% python3 -q
>>> import numpy as np
>>> import numpy.linalg as la
>>> np.set_printoptions(precision=2, suppress=True, linewidth=100)
>>> def rnd(a):
...     return np.round(a, 2) + 0
... 
>>> data = np.diag(np.array([-6, -6, -8])) + 5 * np.eye(3, k=1) + 5 * np.eye(3, k=-1)
>>> data
array([[-6.,  5.,  0.],
       [ 5., -6.,  5.],
       [ 0.,  5., -8.]])
>>> # symmetric
>>> blk = np.stack([data, -1 * data, data[::-1]])
>>> np.einsum("bij,cij->bc", blk, blk)
array([[ 236., -236.,  136.],
       [-236.,  236., -136.],
       [ 136., -136.,  236.]])
>>> O = data.astype(float).copy()
>>> for j in range(3):
...     O[:, j] -= O[:, :j] @ (O[:, :j].T @ O[:, j])
...     O[:, j] /= la.norm(O[:, j])
... 
>>> rnd(O.T @ O)
array([[1., 0., 0.],
       [0., 1., 0.],
       [0., 0., 1.]])
>>> rnd(O.T @ data)
array([[ 7.81, -7.68,  3.2 ],
       [ 0.  ,  5.19, -8.74],
       [ 0.  ,  0.  ,  1.53]])
>>> A = np.load("arr.npy")
>>> A
array([[ 1, -1],
       [-1,  1]])
>>> # equal to its transpose
>>> np.einsum("ij,ji->", A, A)
np.int64(4)
>>> rnd(la.det(A.T))
np.float64(0.0)
>>> rnd(la.det(A[::-1]))
np.float64(0.0)
>>> rnd(la.det(2 * A)), rnd(la.det(A))
(np.float64(0.0), np.float64(0.0))
>>> print(np.einsum("ii->", A))
2
>>> Y = data / la.norm(data, axis=1, keepdims=True)
>>> cov = Y @ Y.T
>>> print(rnd(cov[1]))
[-0.83  1.   -0.8 ]
>>> rnd(np.degrees(np.arccos(np.clip(cov[1, 0], -1, 1))))
np.float64(145.93)
>>> rnd(np.sort(np.abs(la.eigvals(A))))
array([0., 2.])
>>> print(A @ A)
[[ 2 -2]
 [-2  2]]
>>> evals, vecs = la.eigh(A)
>>> np.unique(evals.round(6) + 0, return_counts=True)[1]
array([1, 1])
>>> evals.sum(), np.trace(A)
(np.float64(2.0), np.int64(2))
>>> rnd(vecs @ np.diag(evals) @ vecs.T)
array([[ 1., -1.],
       [-1.,  1.]])
>>> rnd(vecs.T @ A @ vecs)
array([[0., 0.],
       [0., 2.]])
>>> rnd(np.trace(la.pinv(A) @ A))
np.float64(1.0)
>>> print(np.allclose(A[:-1].T @ la.lstsq(A[:-1].T, A[-1])[0], A[-1]))
True
>>> W0 = np.load("layer18.npy")
>>> W0
array([[-0.3, -2.1, -0.2, -5.4],
       [ 1. , -0.9, -0.7,  3.9],
       [-0.7,  1. , -2.4,  2.4]])
>>> rnd(la.norm(W0, "nuc"))
np.float64(11.89)
>>> rnd(la.norm(W0[2] - W0[1]))
np.float64(3.41)
>>> W0[2] @ W0[1]
np.float64(9.44)
>>> rnd(la.norm(W0, 2))
np.float64(7.34)
>>> print(rnd(la.norm(W0) ** 2 / la.norm(W0, 2) ** 2))
1.19
>>> W1 = np.array([[-1, 1, -4], [-5, -2, -4], [2, 1, 2], [5, -2, -5]])
>>> b = np.array([-2, 1, -2])
>>> act = np.maximum(W0 @ W1 + b, 0)
>>> rnd(act)
array([[ 0. , 15.5, 34.2],
       [19.6,  0. ,  0. ],
       [ 0.9,  0. ,  0. ]])
>>> la.matrix_rank(act)
np.int64(2)
>>> basis = np.array([[5, 9], [2, 3], [7, 6]])
>>> W1 @ basis
array([[-31, -30],
       [-57, -75],
       [ 26,  33],
       [-14,   9]])
>>> rnd(act @ basis)
array([[270.4, 251.7],
       [ 98. , 176.4],
       [  4.5,   8.1]])
>>> Y = W0 / la.norm(W0, axis=1)
Traceback (most recent call last):
  File "<python-input-49>", line 1, in <module>
    Y = W0 / la.norm(W0, axis=1)
        ~~~^~~~~~~~~~~~~~~~~~~~~
ValueError: operands could not be broadcast together with shapes (3,4) (3,) 
>>> Y = W0 / la.norm(W0, axis=1, keepdims=True)
>>> cov = Y @ Y.T
>>> print((cov - 2 * np.eye(3)).round(6).argmax(axis=1))
[2 2 1]
>>> print(rnd(cov[2]))
[-0.69  0.63  1.  ]
>>> rnd(la.norm(Y, axis=1))
array([1., 1., 1.])
>>> rnd(cov)
array([[ 1.  , -0.8 , -0.69],
       [-0.8 ,  1.  ,  0.63],
       [-0.69,  0.63,  1.  ]])
>>> rnd(np.degrees(np.arccos(np.clip(cov[2, 0], -1, 1))))
np.float64(133.34)
>>> proj = np.triu(np.array([[2, 1, 2], [1, -1, 2], [-1, -1, -2]]), 1) + np.eye(3)
>>> Y = proj @ cov @ la.inv(proj)
>>> la.matrix_rank(Y)
np.int64(3)
>>> print(rnd(np.trace(Y)), np.trace(cov))
3.0 3.0
>>> rnd(np.poly(Y))
array([ 1.  , -3.  ,  1.5 , -0.19])
>>> M = np.load("dump.npy")
>>> M
array([[0, 0, 2],
       [0, 0, 1],
       [0, 0, 0]])
>>> # column 2 is much longer than the rest
>>> left, sv, Vt = la.svd(M)
>>> np.argmax(sv[:-1] / (sv[1:] + 1e-6)) + 1
np.int64(1)
>>> rnd(sv)
array([2.24, 0.  , 0.  ])
>>> Y = left[:, :1] @ np.diag(sv[:1]) @ Vt[:1]
>>> rnd(la.norm(M - Y) / la.norm(M))
np.float64(0.0)
>>> M @ M.T
array([[4, 2, 0],
       [2, 1, 0],
       [0, 0, 0]])
>>> M[:, 0] @ M[:, 2]
np.int64(0)
>>> M.T @ M
array([[0, 0, 0],
       [0, 0, 0],
       [0, 0, 5]])
>>> rnd(la.svd(M, compute_uv=False))
array([2.24, 0.  , 0.  ])
>>> rnd(la.pinv(M))
array([[0. , 0. , 0. ],
       [0. , 0. , 0. ],
       [0.4, 0.2, 0. ]])
>>> la.matrix_rank(M, rtol=0.1)
np.int64(1)
>>> print(la.cond(M) > 100)
True
>>> [round(float(x), 2) for x in la.svd(M, compute_uv=False)[:3]]
[2.24, 0.0, 0.0]
>>> blk = np.stack([M, -3 * M, M[::-1]])
>>> (blk @ M.T).shape
(3, 3, 3)
>>> print(blk.shape)
(3, 3, 3)
>>> print(la.matrix_rank(blk.reshape(3, -1)))
2
>>> np.einsum("bij,cij->bc", blk, blk)
array([[  5, -15,   1],
       [-15,  45,  -3],
       [  1,  -3,   5]])
>>> left, sv, Vt = la.svd(M)
>>> vecs = Vt[:(sv > 1e-8).sum()]
>>> rng = np.random.default_rng(65418)
>>> x = M[0] + -1 * M[2] + rng.integers(2) * np.eye(3)[2]
>>> x
array([0., 0., 2.])
>>> rnd(la.norm(x - vecs.T @ vecs @ x))
np.float64(0.0)
>>> vecs.T @ vecs
array([[0., 0., 0.],
       [0., 0., 0.],
       [0., 0., 1.]])
>>> np.diag(vecs.T @ vecs)
array([0., 0., 1.])
>>> print(la.matrix_rank(np.vstack([M, x])))
1
>>> J = np.loadtxt("run19.csv", delimiter=",")
>>> rnd(J)
array([[ 0.97, -0.18, -0.03, -0.13],
       [-0.18, -0.29, -0.18, -0.92],
       [-0.03, -0.18,  0.97, -0.13],
       [-0.13, -0.92, -0.13,  0.34]])
>>> # symmetric, so the eigenvalues are real
>>> blk = np.stack([J, 3 * J, J[::-1]])
>>> la.matrix_rank(blk.reshape(3, -1))
np.int64(2)
>>> rnd(la.det(blk))
array([ -1., -81.,  -1.])
>>> blk.shape
(3, 4, 4)
>>> rnd(np.einsum("bij,cij->bc", blk, blk))
array([[ 4., 12.,  0.],
       [12., 36.,  0.],
       [ 0.,  0.,  4.]])
>>> la.matrix_rank(blk)
array([4, 4, 4])
>>> f = np.array([-3, -3, -1, -1])
>>> Y = J + np.outer(f, np.eye(4)[3])
>>> rnd(Y)
array([[ 0.97, -0.18, -0.03, -3.13],
       [-0.18, -0.29, -0.18, -3.92],
       [-0.03, -0.18,  0.97, -1.13],
       [-0.13, -0.92, -0.13, -0.66]])
>>> la.matrix_rank(Y - J)
np.int64(1)
>>> np.all(la.eigvalsh(data) > 0)
np.False_
>>> print([round(float(la.det(data[:i, :i])), 2) + 0 for i in range(1, 4)])
[-6.0, 11.0, 62.0]
>>> evals, vecs = la.eig(J)
>>> print(rnd(np.sort(la.eigvals(J @ J))))
[1. 1. 1. 1.]
>>> rnd(np.prod(evals))
np.float64(-1.0)
>>> E = np.load("mat.npy")
>>> E
array([[  0,   9,  -9,  18],
       [  5,   4, -11,  16],
       [ -5,  11,  -4,  14]])
>>> left, sv, Vt = la.svd(E)
>>> vecs = Vt[:(sv > 1e-8).sum()]
>>> x = E[2] + 4 * E[1] + rng.integers(2) * np.eye(4)[0]
>>> x
array([ 16.,  27., -48.,  78.])
>>> print(np.allclose(vecs.T @ vecs @ x, x))
False
>>> rnd(np.trace(la.pinv(E) @ E))
np.float64(2.0)
>>> try:
...     la.inv(E)
... except la.LinAlgError as e:
...     print(repr(e))
... 
LinAlgError('Last 2 dimensions of the array must be square')
>>> np.unique(E.round(6), axis=0).shape
(3, 4)
>>> np.abs(np.diag(la.qr(E)[1])) > 1e-9
array([ True,  True, False])
>>> print(rnd(E @ la.pinv(E) @ E))
[[  0.   9.  -9.  18.]
 [  5.   4. -11.  16.]
 [ -5.  11.  -4.  14.]]
>>> r = la.matrix_rank(E)
>>> r
np.int64(2)
>>> N = la.svd(E)[2][r:].T
>>> rnd(N @ N.T)
array([[ 0.5 ,  0.38,  0.32, -0.03],
       [ 0.38,  0.54, -0.08, -0.31],
       [ 0.32, -0.08,  0.63,  0.35],
       [-0.03, -0.31,  0.35,  0.33]])
>>> [int(la.matrix_rank(E[:i])) for i in range(1, len(E) + 1)]
[1, 2, 2]
>>> la.matrix_rank(E.T @ E), la.matrix_rank(E @ E.T)
(np.int64(2), np.int64(2))
>>> left, sv, Vt = la.svd(E)
>>> np.argmax(sv[:-1] / (sv[1:] + 1e-6)) + 1
np.int64(2)
>>> Y = left[:, :2] @ np.diag(sv[:2]) @ Vt[:2]
>>> la.matrix_rank(E, rtol=0.05)
np.int64(2)
>>> rnd(la.norm(E - Y) / la.norm(E))
np.float64(0.0)
